$ python -q
>>> import numpy as np
>>> np.set_printoptions(suppress=True, linewidth=160)
>>> other = np.array([[-2, 2, -2, 0], [1, -3, -3, 3], [0, 1, 3, 0], [1, 1, 0, -3]])
>>> J = other + other.T
>>> print(J)
[[-4  3 -2  1]
 [ 3 -6 -2  4]
 [-2 -2  6  0]
 [ 1  4  0 -6]]
>>> # symmetric, so the eigenvalues are real
>>> print(round(float(np.linalg.det(J.T)), 3))
-324.0
>>> print(round(np.linalg.det(J[::-1]), 3))
-324.0
>>> evals, evecs = np.linalg.eig(J)
>>> print(np.round(np.sort(np.linalg.eigvals(J @ J)), 3))
[  0.586  33.651  48.96  108.804]
>>> cov = J.T @ J
>>> print(np.round(np.linalg.eigvalsh(cov)[::-1], 3))
[108.804  48.96   33.651   0.586]
>>> print(cov)
[[ 30 -22 -10   2]
 [-22  65  -6 -45]
 [-10  -6  44 -10]
 [  2 -45 -10  53]]
>>> print(np.round(np.linalg.svd(J, compute_uv=False) ** 2, 3))
[108.804  48.96   33.651   0.586]
>>> data = np.load("data.npy")
>>> print(data)
[[ 2  3  4]
 [ 5  6  7]
 [ 8  9 10]]
>>> # rows and columns are dependent
>>> print(round(np.linalg.det(data.T), 3))
0.0
>>> print(np.round(np.linalg.eigvals(data), 3) + 0)
[18.95 -0.95  0.  ]
>>> print(round(float(np.linalg.eigvals(data).sum().real), 3))
18.0
>>> W1 = np.array([[3, -1, 7, -9], [-3, 3, 6, 9], [-2, 2, -7, -6]])
>>> coef = np.array([7, -4, -7, 3])
>>> act = np.maximum(data @ W1 + coef, 0)
>>> print((act > 0).astype(int))
[[0 1 0 0]
 [0 1 1 0]
 [0 1 1 0]]
>>> print(np.linalg.matrix_rank(act))
2
>>> print(np.round((act > 0).mean(axis=0), 3))
[0.    1.    0.667 0.   ]
>>> Z = np.array([[0, -2], [2, -1], [-1, -1], [-1, -2]])
>>> print(act @ Z)
[[ 22 -11]
 [ 31 -38]
 [ 37 -68]]
>>> print(W1 @ Z)
[[  0   6]
 [ -9 -21]
 [ 17  21]]
>>> print(np.unravel_index(np.abs(J).argmax(), J.shape))
(np.int64(1), np.int64(1))
>>> np.linalg.rank(J)
Traceback (most recent call last):
  File "<python-input-30>", line 1, in <module>
    np.linalg.rank(J)
    ^^^^^^^^^^^^^^
AttributeError: module 'numpy.linalg' has no attribute 'rank'
>>> print(np.abs(J).max())
6
>>> J[:, 4]
Traceback (most recent call last):
  File "<python-input-32>", line 1, in <module>
    J[:, 4]
    ~^^^^^^
IndexError: index 4 is out of bounds for axis 1 with size 4
>>> np.zeros(4, 4)
Traceback (most recent call last):
  File "<python-input-33>", line 1, in <module>
    np.zeros(4, 4)
    ~~~~~~~~^^^^^^
TypeError: Cannot interpret '4' as a data type
>>> rank = np.linalg.matrix_rank(data)
>>> print(rank)
2
>>> null = np.linalg.svd(data)[2][rank:].T
>>> print(np.round(null @ null.T, 3))
[[ 0.167 -0.333  0.167]
 [-0.333  0.667 -0.333]
 [ 0.167 -0.333  0.167]]
>>> print(null.shape)
(3, 1)
>>> print([int(np.linalg.matrix_rank(np.delete(data, i, axis=0))) for i in range(3)])
[2, 2, 2]
>>> F = np.array([[1, -3, -5, 0, -5], [-2, 6, 5, 3, 4], [-1, 3, 5, 4, 5]])
>>> other = F / np.sqrt((F ** 2).mean(axis=1, keepdims=True))
>>> print(np.round(F - F.mean(axis=1, keepdims=True), 3))
[[ 3.4 -0.6 -2.6  2.4 -2.6]
 [-5.2  2.8  1.8 -0.2  0.8]
 [-4.2 -0.2  1.8  0.8  1.8]]
>>> print(np.linalg.matrix_rank(other) == np.linalg.matrix_rank(F))
True
